$ python -q
>>> import numpy as np
>>> import numpy.linalg as la
>>> np.set_printoptions(suppress=True, linewidth=200)
>>> E = np.load("case1.npy")
>>> print(E)
[[-20.21  -41.902 -18.982   1.84 ]
 [-19.749 -40.108 -21.052  -0.736]
 [-20.659 -39.445 -22.82    1.28 ]
 [-20.806 -41.727 -20.298   0.119]
 [-21.895 -38.531 -18.469  -0.411]
 [-19.357 -40.013 -21.006  -0.432]
 [-20.2   -41.669 -18.803  -0.151]
 [-20.908 -41.178 -20.309  -0.982]
 [-20.439 -38.767 -20.38   -1.592]
 [-17.375 -37.781 -21.425  -0.784]
 [-22.075 -40.454 -19.984  -0.31 ]
 [-20.729 -37.876 -19.604   0.464]
 [-19.947 -41.404 -19.943  -0.857]
 [-19.434 -39.381 -20.542  -2.741]
 [-19.113 -39.859 -19.96    0.895]
 [-19.054 -41.902 -17.95    0.636]
 [-19.861 -40.08  -21.727  -0.576]
 [-21.265 -39.383 -19.733   1.696]
 [-19.577 -39.849 -20.477   1.207]
 [-21.911 -40.224 -20.832  -0.356]]
>>> vec = np.array([1, -2, 0, -2])
>>> target = E @ vec
>>> print(np.round(la.lstsq(E, target)[0], 3) + 0)
[ 1. -2.  0. -2.]
>>> print(np.round(la.pinv(E) @ E, 3) + 0)
[[1. 0. 0. 0.]
 [0. 1. 0. 0.]
 [0. 0. 1. 0.]
 [0. 0. 0. 1.]]
>>> rng = np.random.default_rng(48994)
>>> target = target + 0.02 * rng.normal(size=20)
>>> print(target.round(3))
[59.894 61.95  55.667 62.393 55.985 61.55  63.448 63.405 60.299 59.747 59.489 54.113 64.588 64.803 58.785 63.475 61.486 54.115 57.665 59.26 ]
>>> coef, *_ = la.lstsq(E, target)
>>> print([round(float(la.norm(la.solve(E.T @ E + lam * np.eye(4), E.T @ target))), 2) for lam in (0, 1, 10, 100)])
[3.0, 2.9, 2.26, 1.32]
>>> print(coef.round())
[ 1. -2.  0. -2.]
>>> print(np.round(la.norm(target - E @ coef), 3))
0.074
>>> print(coef.round(3) + 0)
[ 0.994 -1.997  0.    -2.007]
>>> cent = E[[19, 11]].astype(float)
>>> for _ in range(7):
...     z = la.norm(E[:, None] - cent, axis=-1).argmin(axis=1)
...     cent = np.array([E[z == j].mean(axis=0) for j in range(2)])
... 
>>> print(z)
[0 0 1 0 1 0 0 0 1 1 0 1 0 0 1 0 0 1 1 0]
>>> print(np.abs(cent[1] - cent[0]).argmax())
1
>>> print(np.bincount(z))
[12  8]
>>> print(np.round(cent[1] - cent[0], 3))
[ 0.161  1.9   -0.239  0.723]
>>> cen = E - E.mean(axis=0)
>>> V = la.svd(cen)[2][:1]
>>> M2 = cen - cen @ V.T @ V
>>> print(np.round((cen @ V.T).std(axis=0), 3))
[1.449]
>>> print(np.round(np.diag(V.T @ V), 3))
[0.087 0.472 0.297 0.145]
>>> print(np.round(np.cov(cen @ V.T, rowvar=False), 3))
2.212
>>> print(la.norm(M2, axis=1).round(6).argmax())
4
>>> J = np.minimum.outer(np.arange(1, 12), np.arange(1, 12)) * 3
>>> print(J)
[[ 3  3  3  3  3  3  3  3  3  3  3]
 [ 3  6  6  6  6  6  6  6  6  6  6]
 [ 3  6  9  9  9  9  9  9  9  9  9]
 [ 3  6  9 12 12 12 12 12 12 12 12]
 [ 3  6  9 12 15 15 15 15 15 15 15]
 [ 3  6  9 12 15 18 18 18 18 18 18]
 [ 3  6  9 12 15 18 21 21 21 21 21]
 [ 3  6  9 12 15 18 21 24 24 24 24]
 [ 3  6  9 12 15 18 21 24 27 27 27]
 [ 3  6  9 12 15 18 21 24 27 30 30]
 [ 3  6  9 12 15 18 21 24 27 30 33]]
>>> # symmetric
>>> vals, V = la.eigh(J)
>>> vec = np.array([3, 8, -5, 7, -3, 1, 5, -7, 8, -7, -7])
>>> print(np.round(V * np.maximum(vals, 0) @ V.T, 3))
[[ 3.  3.  3.  3.  3.  3.  3.  3.  3.  3.  3.]
 [ 3.  6.  6.  6.  6.  6.  6.  6.  6.  6.  6.]
 [ 3.  6.  9.  9.  9.  9.  9.  9.  9.  9.  9.]
 [ 3.  6.  9. 12. 12. 12. 12. 12. 12. 12. 12.]
 [ 3.  6.  9. 12. 15. 15. 15. 15. 15. 15. 15.]
 [ 3.  6.  9. 12. 15. 18. 18. 18. 18. 18. 18.]
 [ 3.  6.  9. 12. 15. 18. 21. 21. 21. 21. 21.]
 [ 3.  6.  9. 12. 15. 18. 21. 24. 24. 24. 24.]
 [ 3.  6.  9. 12. 15. 18. 21. 24. 27. 27. 27.]
 [ 3.  6.  9. 12. 15. 18. 21. 24. 27. 30. 30.]
 [ 3.  6.  9. 12. 15. 18. 21. 24. 27. 30. 33.]]
>>> print(np.round(V * np.abs(vals) @ V.T, 3))
[[ 3.  3.  3.  3.  3.  3.  3.  3.  3.  3.  3.]
 [ 3.  6.  6.  6.  6.  6.  6.  6.  6.  6.  6.]
 [ 3.  6.  9.  9.  9.  9.  9.  9.  9.  9.  9.]
 [ 3.  6.  9. 12. 12. 12. 12. 12. 12. 12. 12.]
 [ 3.  6.  9. 12. 15. 15. 15. 15. 15. 15. 15.]
 [ 3.  6.  9. 12. 15. 18. 18. 18. 18. 18. 18.]
 [ 3.  6.  9. 12. 15. 18. 21. 21. 21. 21. 21.]
 [ 3.  6.  9. 12. 15. 18. 21. 24. 24. 24. 24.]
 [ 3.  6.  9. 12. 15. 18. 21. 24. 27. 27. 27.]
 [ 3.  6.  9. 12. 15. 18. 21. 24. 27. 30. 30.]
 [ 3.  6.  9. 12. 15. 18. 21. 24. 27. 30. 33.]]
>>> print(round(vec @ J @ vec / (vec @ vec), 3), round(vals[0], 3), round(vals[-1], 3))
5.687 0.764 161.047
>>> print(np.round(la.eigvalsh(J[1:, 1:]), 3))
[  0.768   0.826   0.937   1.127   1.455   2.053   3.279   6.341  17.678 160.536]
>>> print((np.sign(V[:, -1].round(6)) == np.sign(V[0, -1].round(6))).astype(int))
[1 1 1 1 1 1 1 1 1 1 1]
